In [1]: import numpy as np

In [2]: import numpy.linalg as la

In [3]: np.set_printoptions(suppress=True, linewidth=100)

In [4]: rd = lambda a: np.round(a, 2) + 0

In [5]: O, _ = la.qr(np.array([[-0.2, 0.7, 0.5, -0.7],
   ...:     [-0.8, 1.2, -1.5, -0.1],
   ...:     [0.1, 1.1, -0.9, 1.5],
   ...:     [-0.6, 2.2, 0.9, -0.5]]))

In [6]: arr = -1 * O

In [7]: rd(arr)
Out[7]: 
array([[ 0.2 , -0.15, -0.28,  0.93],
       [ 0.78,  0.33,  0.53,  0.05],
       [-0.1 , -0.78,  0.62,  0.08],
       [ 0.59, -0.52, -0.51, -0.36]])

In [8]: x = np.array([1, -1, 2, 0])

In [9]: y = arr @ x

In [10]: rd(y)
Out[10]: array([-0.2 ,  1.51,  1.92,  0.08])

In [11]: rd(la.solve(arr, -3 * y))
Out[11]: array([-3.,  3., -6.,  0.])

In [12]: rd(la.solve(arr, y + arr[:, 1]))
Out[12]: array([1., 0., 2., 0.])

In [13]: x = np.array([-4, -5, -5, 2])

In [14]: rd(la.inv(arr))
Out[14]: 
array([[ 0.2 ,  0.78, -0.1 ,  0.59],
       [-0.15,  0.33, -0.78, -0.52],
       [-0.28,  0.53,  0.62, -0.51],
       [ 0.93,  0.05,  0.08, -0.36]])

In [15]: rd(np.sort(np.abs(np.degrees(np.angle(la.eigvals(arr))))))
Out[15]: array([  0.  ,  66.94,  66.94, 180.  ])

In [16]: rd(la.det(arr))
Out[16]: np.float64(-1.0)

In [17]: rd(arr.T @ (arr @ x))
Out[17]: array([-4., -5., -5.,  2.])

In [18]: rd(la.norm(x)), rd(la.norm(arr @ x))
Out[18]: (np.float64(8.37), np.float64(8.37))

In [19]: x = np.array([1, 6, 6, 9])

In [20]: h1 = np.maximum(arr @ x, 0)

In [21]: rd(np.tanh(arr @ x))
Out[21]: array([ 1.  ,  1.  , -0.33, -1.  ])

In [22]: rd(np.maximum(arr @ x, 0) - np.maximum(-arr @ x, 0))
Out[22]: array([ 5.98,  6.36, -0.34, -8.82])

In [23]: rd(np.maximum(arr @ (3 * x), 0))
Out[23]: array([17.94, 19.07,  0.  ,  0.  ])

In [24]: rd(arr * (h1 > 1e-9)[:, None])
Out[24]: 
array([[ 0.2 , -0.15, -0.28,  0.93],
       [ 0.78,  0.33,  0.53,  0.05],
       [ 0.  ,  0.  ,  0.  ,  0.  ],
       [ 0.  ,  0.  ,  0.  ,  0.  ]])

In [25]: f = np.array([1, 2, 0, 0])

In [26]: A2 = arr + np.outer(f, np.eye(4)[0])

In [27]: rd(A2)
Out[27]: 
array([[ 1.2 , -0.15, -0.28,  0.93],
       [ 2.78,  0.33,  0.53,  0.05],
       [-0.1 , -0.78,  0.62,  0.08],
       [ 0.59, -0.52, -0.51, -0.36]])

In [28]: rd(la.det(A2) / la.det(arr)), rd(1 + la.solve(arr, f)[0])
Out[28]: (np.float64(2.76), np.float64(2.76))

In [29]: mat = np.load("out13.npy")

In [30]: mat
Out[30]: 
array([[ 5,  5,  5,  5,  5,  5,  5,  5],
       [ 5, 10, 10, 10, 10, 10, 10, 10],
       [ 5, 10, 15, 15, 15, 15, 15, 15],
       [ 5, 10, 15, 20, 20, 20, 20, 20],
       [ 5, 10, 15, 20, 25, 25, 25, 25],
       [ 5, 10, 15, 20, 25, 30, 30, 30],
       [ 5, 10, 15, 20, 25, 30, 35, 35],
       [ 5, 10, 15, 20, 25, 30, 35, 40]])

In [31]: x = np.ones(8)

In [32]: for _ in range(5):
    ...:     x = mat @ x
    ...:     x /= la.norm(x)
    ...:     print(round(x @ mat @ x, 2))
    ...: 
146.64
146.82
146.83
146.83
146.83

In [33]: rd(la.eigvalsh(mat)[-1])
Out[33]: np.float64(146.83)

In [34]: rd(x)
Out[34]: array([0.09, 0.18, 0.26, 0.33, 0.39, 0.43, 0.47, 0.48])

In [35]: L = la.cholesky(mat)

In [36]: rd(np.prod(np.diag(L)) ** 2), rd(la.det(mat))
Out[36]: (np.float64(390625.0), np.float64(390625.0))

In [37]: rd(np.diag(L) ** 2)
Out[37]: array([5., 5., 5., 5., 5., 5., 5., 5.])

In [38]: rd(L)
Out[38]: 
array([[2.24, 0.  , 0.  , 0.  , 0.  , 0.  , 0.  , 0.  ],
       [2.24, 2.24, 0.  , 0.  , 0.  , 0.  , 0.  , 0.  ],
       [2.24, 2.24, 2.24, 0.  , 0.  , 0.  , 0.  , 0.  ],
       [2.24, 2.24, 2.24, 2.24, 0.  , 0.  , 0.  , 0.  ],
       [2.24, 2.24, 2.24, 2.24, 2.24, 0.  , 0.  , 0.  ],
       [2.24, 2.24, 2.24, 2.24, 2.24, 2.24, 0.  , 0.  ],
       [2.24, 2.24, 2.24, 2.24, 2.24, 2.24, 2.24, 0.  ],
       [2.24, 2.24, 2.24, 2.24, 2.24, 2.24, 2.24, 2.24]])

In [39]: M = np.load("case3.npy")

In [40]: M
Out[40]: 
array([[-1, -1,  0, -2,  0],
       [ 0, -1, -1,  0, -2],
       [-2,  0, -1, -1,  0],
       [ 0, -2,  0, -1, -1],
       [-1,  0, -2,  0, -1]])

In [41]: A2 = la.inv(M)

In [42]: rd(la.cond(M))
Out[42]: np.float64(10.47)

In [43]: (np.abs(A2) > 1e-9).astype(int)
Out[43]: 
array([[1, 1, 1, 1, 1],
       [1, 1, 1, 1, 1],
       [1, 1, 1, 1, 1],
       [1, 1, 1, 1, 1],
       [1, 1, 1, 1, 1]])

In [44]: np.allclose(A2, M.T)
Out[44]: False

In [45]: X = np.load("data.npy")

In [46]: X
Out[46]: 
array([[ -4,  -2,   6,  11, -11, -13,   0, -12],
       [ -2,  -4,   2,   9,  -7, -10,  -4, -11],
       [  6,   2,  12,   0,   1,   9,  14,  -7],
       [ 11,   9,   0,   2,   0,  -4,  -4,  16],
       [-11,  -7,   1,   0, -14,   5,  -1,  -2],
       [-13, -10,   9,  -4,   5,  16,   0,  -3],
       [  0,  -4,  14,  -4,  -1,   0,   8,  -2],
       [-12, -11,  -7,  16,  -2,  -3,  -2,  -6]])

In [47]: # symmetric

In [48]: def softmax(z):
    ...:     e = np.exp(z - z.max(axis=-1, keepdims=True))
    ...:     return e / e.sum(axis=-1, keepdims=True)
    ...: 

In [49]: rd(softmax(X[6] + -3))
Out[49]: array([0., 0., 1., 0., 0., 0., 0., 0.])

In [50]: rd(softmax(X[6]))
Out[50]: array([0., 0., 1., 0., 0., 0., 0., 0.])

In [51]: rd(softmax(10 * X[6]))
Out[51]: array([0., 0., 1., 0., 0., 0., 0., 0.])

In [52]: rd(softmax(X).sum(axis=1))
Out[52]: array([1., 1., 1., 1., 1., 1., 1., 1.])

In [53]: S = X @ X.T / np.sqrt(8)

In [54]: rd(softmax(S)[6] @ X)
Out[54]: array([ 0.08, -3.92, 13.97, -3.94, -0.97,  0.13,  8.08, -2.07])

In [55]: f = np.array([3, 2, 2, 0, 1, 1, 0, 3])

In [56]: A2 = X + np.outer(f, np.eye(8)[4])

In [57]: A2
Out[57]: 
array([[ -4.,  -2.,   6.,  11.,  -8., -13.,   0., -12.],
       [ -2.,  -4.,   2.,   9.,  -5., -10.,  -4., -11.],
       [  6.,   2.,  12.,   0.,   3.,   9.,  14.,  -7.],
       [ 11.,   9.,   0.,   2.,   0.,  -4.,  -4.,  16.],
       [-11.,  -7.,   1.,   0., -13.,   5.,  -1.,  -2.],
       [-13., -10.,   9.,  -4.,   6.,  16.,   0.,  -3.],
       [  0.,  -4.,  14.,  -4.,  -1.,   0.,   8.,  -2.],
       [-12., -11.,  -7.,  16.,   1.,  -3.,  -2.,  -6.]])

In [58]: rd(arr.ravel(order="F"))
Out[58]: 
array([ 0.2 ,  0.78, -0.1 ,  0.59, -0.15,  0.33, -0.78, -0.52, -0.28,  0.53,  0.62, -0.51,  0.93,
        0.05,  0.08, -0.36])

In [59]: rd(arr.reshape(-1, 2))
Out[59]: 
array([[ 0.2 , -0.15],
       [-0.28,  0.93],
       [ 0.78,  0.33],
       [ 0.53,  0.05],
       [-0.1 , -0.78],
       [ 0.62,  0.08],
       [ 0.59, -0.52],
       [-0.51, -0.36]])

In [60]: t3 = arr.reshape(4, 2, -1)

In [61]: rd(t3.transpose(1, 0, 2))
Out[61]: 
array([[[ 0.2 , -0.15],
        [ 0.78,  0.33],
        [-0.1 , -0.78],
        [ 0.59, -0.52]],

       [[-0.28,  0.93],
        [ 0.53,  0.05],
        [ 0.62,  0.08],
        [-0.51, -0.36]]])

In [62]: rd(np.einsum("ihd,ihd->ih", t3, t3))
Out[62]: 
array([[0.06, 0.94],
       [0.72, 0.28],
       [0.61, 0.39],
       [0.61, 0.39]])
